% ipython --no-banner

In [1]: import numpy as np

In [2]: np.set_printoptions(precision=2, suppress=True, linewidth=200, sign=" ")

In [3]: rd = lambda a: np.round(a, 2) + 0

In [4]: K = np.array([[1, 0, 0, 0, 0, 0, 0, 0],
   ...:     [1, -1, 0, 0, 0, 0, 0, 0],
   ...:     [-2, 2, 0, 0, 0, 0, 0, 0],
   ...:     [0, 0, -1, -2, 0, 0, 0, 0],
   ...:     [-2, 1, -2, -2, 2, 0, 0, 0],
   ...:     [0, 1, 2, -1, -1, -1, 0, 0],
   ...:     [2, 0, 2, 0, 0, -2, 0, 0],
   ...:     [-1, 2, 0, 2, 1, -2, 1, 2]])

In [5]: K
Out[5]: 
array([[ 1,  0,  0,  0,  0,  0,  0,  0],
       [ 1, -1,  0,  0,  0,  0,  0,  0],
       [-2,  2,  0,  0,  0,  0,  0,  0],
       [ 0,  0, -1, -2,  0,  0,  0,  0],
       [-2,  1, -2, -2,  2,  0,  0,  0],
       [ 0,  1,  2, -1, -1, -1,  0,  0],
       [ 2,  0,  2,  0,  0, -2,  0,  0],
       [-1,  2,  0,  2,  1, -2,  1,  2]])

In [6]: r = np.linalg.matrix_rank(K)

In [7]: r
Out[7]: np.int64(7)

In [8]: N = np.linalg.svd(K)[2][r:].T

In [9]: [int(np.linalg.matrix_rank(K[:, :j + 1])) for j in range(8)]
Out[9]: [1, 2, 3, 4, 5, 6, 7, 7]

In [10]: np.allclose(K @ N, 0)
Out[10]: True

In [11]: np.linalg.matrix_rank(K.T @ K), np.linalg.matrix_rank(K @ K.T)
Out[11]: (np.int64(7), np.int64(7))

In [12]: N.shape
Out[12]: (8, 1)

In [13]: rd(N @ N.T)
Out[13]: 
array([[ 0. ,  0. ,  0. ,  0. ,  0. ,  0. ,  0. ,  0. ],
       [ 0. ,  0. ,  0. ,  0. ,  0. ,  0. ,  0. ,  0. ],
       [ 0. ,  0. ,  0. ,  0. ,  0. ,  0. ,  0. ,  0. ],
       [ 0. ,  0. ,  0. ,  0. ,  0. ,  0. ,  0. ,  0. ],
       [ 0. ,  0. ,  0. ,  0. ,  0. ,  0. ,  0. ,  0. ],
       [ 0. ,  0. ,  0. ,  0. ,  0. ,  0. ,  0. ,  0. ],
       [ 0. ,  0. ,  0. ,  0. ,  0. ,  0. ,  0.8, -0.4],
       [ 0. ,  0. ,  0. ,  0. ,  0. ,  0. , -0.4,  0.2]])

In [14]: m1 = np.loadtxt("data.csv", delimiter=",")

In [15]: m1
Out[15]: 
array([[  8.5 ,  -1.9 ,  -8.2 ,  -1.41],
       [  3.41,   2.06,   2.61,  -2.91],
       [ -3.5 ,  -0.51,  -5.64,   3.04],
       [  3.02,   1.17,   1.94,  -4.57],
       [  2.8 ,   2.87,  17.52,   2.3 ],
       [  6.93,   0.37,  -4.33,   0.93],
       [  2.15,   0.22,   7.79,  -3.24],
       [ -4.52,  -0.83, -10.97,   2.53],
       [  3.13,  -2.5 ,   1.18,  -1.39],
       [  2.43,  -2.5 , -10.59,   3.34],
       [  0.75,   0.87,  -8.73,  -0.38],
       [ -4.25,   2.4 ,   3.35,   4.39],
       [ -1.97,  -0.36,  -9.97,  -1.2 ],
       [  1.54,   0.82,  21.67,   0.76],
       [ -9.39,   1.03,   5.88,   6.8 ],
       [  5.83,   1.11,  15.72,   4.06],
       [  4.05,  -0.26, -18.03,  -2.13],
       [ -1.28,  -0.6 ,  -3.09,  -0.46],
       [ -1.63,  -1.33,  -2.6 ,  -0.7 ],
       [  4.36,  -0.7 , -10.69,  -4.1 ],
       [  2.3 ,   0.89,  -5.67,  -1.09],
       [  1.42,   1.04,   4.98,  -3.22],
       [ -6.66,   0.19,   1.5 ,   6.78],
       [  4.43,  -1.98,   2.13,   2.04],
       [  2.7 ,   0.87,   7.6 ,   0.03],
       [ -4.73,   1.39, -15.72,   0.81],
       [ -1.74,   0.29,  11.66,   4.05],
       [ -0.13,  -0.49, -14.66,   0.96],
       [ 10.6 ,  -1.73,   6.83,  -0.53]])

In [16]: d = np.linalg.norm(m1[:, None] - m1[None], axis=-1)

In [17]: np.unravel_index(d.round(6).argmax(), d.shape)
Out[17]: (np.int64(13), np.int64(16))

In [18]: d.shape
Out[18]: (29, 29)

In [19]: np.flatnonzero(d[26] < d.mean() / 2)
Out[19]: array([ 26])

In [20]: d[26].round(6).argsort(kind="stable")[:4]
Out[20]: array([ 26,  24,   4,  15])

In [21]: rd(d[:5, :5])
Out[21]: 
array([[  0.  ,  12.68,  13.13,  12.34,  27.03],
       [ 12.68,   0.  ,  12.56,   2.04,  15.83],
       [ 13.13,  12.56,   0.  ,  12.68,  24.25],
       [ 12.34,   2.04,  12.68,   0.  ,  17.11],
       [ 27.03,  15.83,  24.25,  17.11,   0.  ]])

In [22]: d.mean(axis=1).argmax()
Out[22]: np.int64(13)
